% python3 -q
>>> import numpy as np
>>> np.set_printoptions(suppress=True, linewidth=200)
>>> tidy = lambda a: np.round(a, 3) + 0
>>> feats = np.load("block19.npy")
>>> print(feats)
[[-0.4    1.043  0.006 -0.027 -1.773 -1.346  0.171]
 [ 0.255 -3.612 -0.584  0.839  3.231  4.129 -0.516]
 [-0.106  5.112  0.901 -1.311 -4.015 -5.74   0.712]
 [ 0.09   0.208 -0.237  0.26  -0.648 -0.259  0.095]
 [-0.937 -1.074 -0.894  0.9   -1.894  0.543 -0.146]
 [ 0.318 -0.99  -0.475  0.513  0.56   1.112 -0.065]
 [ 0.456 -3.133 -0.068  0.325  4.024  3.838 -0.485]
 [-0.24  -3.807 -1.401  1.701  1.009  3.918 -0.443]
 [ 0.492 -0.093  0.422 -0.432  1.688  0.436 -0.051]
 [ 0.247  5.653  1.856 -2.186 -2.218 -5.859  0.726]
 [-0.022 -0.446  0.065 -0.003  0.602  0.553 -0.087]
 [ 0.489 -1.497  0.074  0.004  2.54   1.949 -0.23 ]
 [ 0.143 -3.033 -0.868  1.088  1.783  3.324 -0.356]
 [-0.073 -1.242 -0.259  0.382  0.75   1.355 -0.175]
 [-0.123  2.325  0.637 -0.817 -1.448 -2.564  0.282]
 [ 0.204  2.21   0.458 -0.617 -1.272 -2.346  0.33 ]
 [-0.214  0.554  0.278 -0.328 -0.316 -0.652  0.026]
 [ 0.505  0.277  0.273 -0.341  0.986 -0.058  0.034]
 [ 0.091 -0.423 -0.319  0.337 -0.054  0.422 -0.023]
 [-0.343  2.427  0.683 -0.838 -1.788 -2.743  0.283]
 [ 0.551 -6.15  -1.009  1.444  5.655  7.077 -0.885]
 [ 0.026 -4.672 -1.735  2.009  1.708  4.87  -0.542]
 [ 0.379  2.296  0.867 -1.05  -0.217 -2.26   0.267]
 [-0.133  2.894  0.531 -0.713 -2.391 -3.248  0.427]
 [-0.321 -4.011 -1.158  1.413  1.721  4.165 -0.563]
 [ 0.052  4.031  1.308 -1.593 -1.741 -4.262  0.49 ]
 [-0.312  3.197  0.381 -0.535 -3.33  -3.696  0.502]
 [-0.573  0.857  0.062 -0.095 -1.63  -1.198  0.088]
 [ 0.07   1.338  0.517 -0.658 -0.294 -1.393  0.138]
 [ 0.33   3.725  0.908 -1.101 -1.932 -3.88   0.559]
 [-0.179 -0.784 -0.417  0.502 -0.272  0.721 -0.063]
 [ 0.086  2.623  0.335 -0.531 -2.172 -2.926  0.417]
 [-0.098  2.701  0.401 -0.584 -2.373 -3.058  0.401]
 [-0.207 -3.413 -1.269  1.555  0.869  3.518 -0.383]
 [ 0.303 -4.036 -0.7    0.961  3.571  4.593 -0.586]
 [ 0.625  1.088  0.983 -1.021  1.652 -0.679  0.106]
 [ 0.155 -0.284  0.359 -0.346  1.3    0.504 -0.096]]
>>> rng = np.random.default_rng(657)
>>> A2 = feats + rng.integers(-2, 3, (37, 3)) @ rng.integers(-2, 3, (3, 7))
>>> print(tidy(A2))
[[ 0.6    6.043  8.006  4.973 -0.773  3.654  0.171]
 [ 4.255 -3.612  1.416  2.839  1.231  9.129 -1.516]
 [-3.106 10.112  6.901  0.689 -3.015 -5.74  -0.288]
 [ 4.09  -3.792 -4.237 -3.74  -8.648  1.741 -5.905]
 [ 0.063  3.926  7.106  6.9    1.106  5.543  1.854]
 [ 6.318  1.01   5.525  5.513 -1.44  10.112 -1.065]
 [ 1.456 -6.133 -4.068 -1.675  3.024  2.838 -0.485]
 [ 3.76  -3.807  0.599  2.701 -2.991  8.918 -3.443]
 [-0.508  2.907  4.422  1.568  2.688  1.436 -0.051]
 [-2.753  6.653  1.856 -3.186 -1.218 -8.859  0.726]
 [-5.022  2.554  2.065 -1.003  1.602 -3.447 -1.087]
 [ 7.489 -2.497  2.074  2.004 -2.46   9.949 -3.23 ]
 [-3.857 -3.033 -2.868  0.088  5.783 -1.676  2.644]
 [ 0.927 -0.242  1.741  1.382 -0.25   3.355 -1.175]
 [ 2.877 -2.675 -5.363 -4.817 -6.448 -2.564 -2.718]
 [ 7.204  1.21   2.458  2.383 -4.272  5.654 -0.67 ]
 [-1.214  3.554  4.278  2.672  2.684  0.348  2.026]
 [ 4.505  4.277  8.273  5.659  0.986  7.942  0.034]
 [ 3.091 -1.423 -0.319  2.337  0.946  3.422  1.977]
 [ 4.657  3.427  4.683  2.162 -4.788  4.257 -1.717]
 [-5.449 -4.15  -1.009  1.444 11.655  1.077  3.115]
 [-3.974 -0.672  2.265  2.009  1.708  2.87  -2.542]
 [ 7.379  1.296  2.867  1.95  -3.217  5.74  -0.733]
 [ 6.867  1.894  2.531  1.287 -7.391  4.752 -2.573]
 [-6.321 -6.011 -7.158 -3.587  3.721 -4.835  0.437]
 [ 5.052  5.031  5.308  2.407 -2.741  2.738  0.49 ]
 [ 2.688 -1.803 -5.619 -4.535 -8.33  -3.696 -2.498]
 [-3.573  1.857  0.062 -1.095 -0.63  -4.198  0.088]
 [ 5.07  -1.662 -1.483 -1.658 -5.294  2.607 -2.862]
 [-5.67   5.725  0.908 -2.101  2.068 -9.88   2.559]
 [-4.179  3.216  3.583  2.502  3.728 -1.279  1.937]
 [ 3.086  1.623  0.335 -0.531 -5.172  0.074 -1.583]
 [-2.098  4.701  2.401 -1.584 -4.373 -4.058 -2.599]
 [ 0.793 -6.413 -5.269 -1.445 -2.131  2.518 -2.383]
 [ 1.303 -7.036 -4.7   -3.039 -1.429  3.593 -4.586]
 [-0.375  4.088  4.983  2.979  6.652  0.321  4.106]
 [-1.845  5.716  8.359  3.654  3.3    2.504 -0.096]]
>>> print(np.abs(A2 - feats).sum(axis=1))
[25. 16. 18. 32. 30. 31. 12. 19. 12.  9. 17. 28. 19.  9. 26. 25. 17. 30. 12. 25. 24. 16. 25. 28. 31. 22. 26.  9. 23. 21. 22. 12. 13. 17. 22. 22. 24.]
